$ ipython --no-banner

In [1]: import numpy as np

In [2]: import numpy.linalg as la

In [3]: np.set_printoptions(precision=3, suppress=True, linewidth=140)

In [4]: F = np.array([[-9.0, 5.0, 0.0, 0.0, 0.0, 0.0],
   ...:     [5.0, -7.0, 5.0, 0.0, 0.0, 0.0],
   ...:     [0.0, 5.0, -7.0, 5.0, 0.0, 0.0],
   ...:     [0.0, 0.0, 5.0, 3.0, 5.0, 0.0],
   ...:     [0.0, 0.0, 0.0, 5.0, -4.0, 5.0],
   ...:     [0.0, 0.0, 0.0, 0.0, 5.0, -4.0]])

In [5]: w, V = la.eigvalsh(F)
---------------------------------------------------------------------------
ValueError                                Traceback (most recent call last)
Cell In[5], line 1
----> 1 w, V = la.eigvalsh(F)

ValueError: too many values to unpack (expected 2)

In [6]: w, V = la.eigh(F)

In [7]: print(np.unique(w.round(6) + 0, return_counts=True)[1])
[1 1 1 1 1 1]

In [8]: print(np.abs(V[:, -1]))
[0.037 0.122 0.32  0.814 0.43  0.185]

In [9]: print(np.round(V @ np.diag(w) @ V.T, 3) + 0)
[[-9.  5.  0.  0.  0.  0.]
 [ 5. -7.  5.  0.  0.  0.]
 [ 0.  5. -7.  5.  0.  0.]
 [ 0.  0.  5.  3.  5.  0.]
 [ 0.  0.  0.  5. -4.  5.]
 [ 0.  0.  0.  0.  5. -4.]]

In [10]: print(la.svd(F, compute_uv=False))
[15.044 10.563  8.396  7.611  1.897  0.289]

In [11]: print(la.eigvalsh(F + -2 * np.eye(6)))
[-17.044 -12.563 -10.396  -3.897  -1.711   5.611]

In [12]: rng = np.random.default_rng(83)

In [13]: idx = rng.permutation(6)

In [14]: print(idx)
[5 0 1 4 3 2]

In [15]: B = F[idx][:, idx]

In [16]: print(np.diag(B))
[-4. -9. -7. -4.  3. -7.]

In [17]: print(np.sort(np.abs(la.eigvals(B))))
[ 0.289  1.897  7.611  8.396 10.563 15.044]

In [18]: print(np.abs(F).max())
9.0

In [19]: print(F.mean(axis=0))
[-0.667  0.5    0.5    2.167  1.     0.167]

In [20]: la.rank(F)
---------------------------------------------------------------------------
AttributeError                            Traceback (most recent call last)
Cell In[20], line 1
----> 1 la.rank(F)

AttributeError: module 'numpy.linalg' has no attribute 'rank'

In [21]: print(round(float(la.norm(F)), 3))
21.679

In [22]: print(F.sum(axis=0))
[-4.  3.  3. 13.  6.  1.]

In [23]: F[6]
---------------------------------------------------------------------------
IndexError                                Traceback (most recent call last)
Cell In[23], line 1
----> 1 F[6]

IndexError: index 6 is out of bounds for axis 0 with size 6

In [24]: print(np.diff(F, axis=0))
[[ 14. -12.   5.   0.   0.   0.]
 [ -5.  12. -12.   5.   0.   0.]
 [  0.  -5.  12.  -2.   5.   0.]
 [  0.   0.  -5.   2.  -9.   5.]
 [  0.   0.   0.  -5.   9.  -9.]]
